$ ipython --no-banner

In [1]: import numpy as np

In [2]: np.set_printoptions(suppress=True, linewidth=120)

In [3]: rng = np.random.default_rng(63977)

In [4]: th = np.sort(rng.uniform(-2, 2, 27))

In [5]: W0 = np.c_[th, th ** 2, th ** 3] @ np.array([[2, 5, 4], [0, 2, 0], [2, 3, 2]])

In [6]: print(W0.round(1))
[[-19.9 -25.8 -23.8]
 [-19.2 -25.  -23.1]
 [-18.7 -24.4 -22.6]
 [-17.3 -22.6 -21.1]
 [-15.3 -20.1 -19. ]
 [ -9.3 -12.6 -12.3]
 [ -8.6 -11.7 -11.5]
 [ -5.8  -8.2  -8.2]
 [ -4.3  -6.4  -6.4]
 [ -4.   -6.1  -6.1]
 [ -3.7  -5.6  -5.6]
 [ -3.7  -5.6  -5.6]
 [ -2.2  -3.8  -3.7]
 [ -1.8  -3.2  -3.1]
 [ -1.6  -2.9  -2.8]
 [ -1.3  -2.5  -2.3]
 [ -0.1  -0.3  -0.2]
 [  0.5   1.4   1. ]
 [  1.9   5.    3.2]
 [  3.8   9.6   5.8]
 [  6.3  15.    8.8]
 [  8.   18.6  10.8]
 [  8.2  19.1  11. ]
 [ 10.4  23.4  13.5]
 [ 11.   24.5  14.1]
 [ 13.6  29.8  17.1]
 [ 14.4  31.4  18. ]]

In [7]: cent = W0[[2, 20]].astype(float)

In [8]: for _ in range(3):
   ...:     idx = np.linalg.norm(W0[:, None] - cent, axis=-1).argmin(axis=1)
   ...:     cent = np.array([W0[idx == j].mean(axis=0) for j in range(2)])
   ...: 

In [9]: print(idx)
[0 0 0 0 0 0 0 0 0 0 0 0 1 1 1 1 1 1 1 1 1 1 1 1 1 1 1]

In [10]: print(np.bincount(idx))
[12 15]

In [11]: out = W0 / np.linalg.norm(W0, axis=1, keepdims=True)

In [12]: gram = out @ out.T

In [13]: print(np.round(np.linalg.norm(out, axis=1), 1))
[1. 1. 1. 1. 1. 1. 1. 1. 1. 1. 1. 1. 1. 1. 1. 1. 1. 1. 1. 1. 1. 1. 1. 1. 1. 1. 1.]

In [14]: print((gram - 2 * np.eye(27)).round(6).argmax(axis=1))
[ 1  0  1  2  3  6  5  8  9  8 11 10 13 14 13 14 15 18 19 20 21 22 21 24 23 26 25]
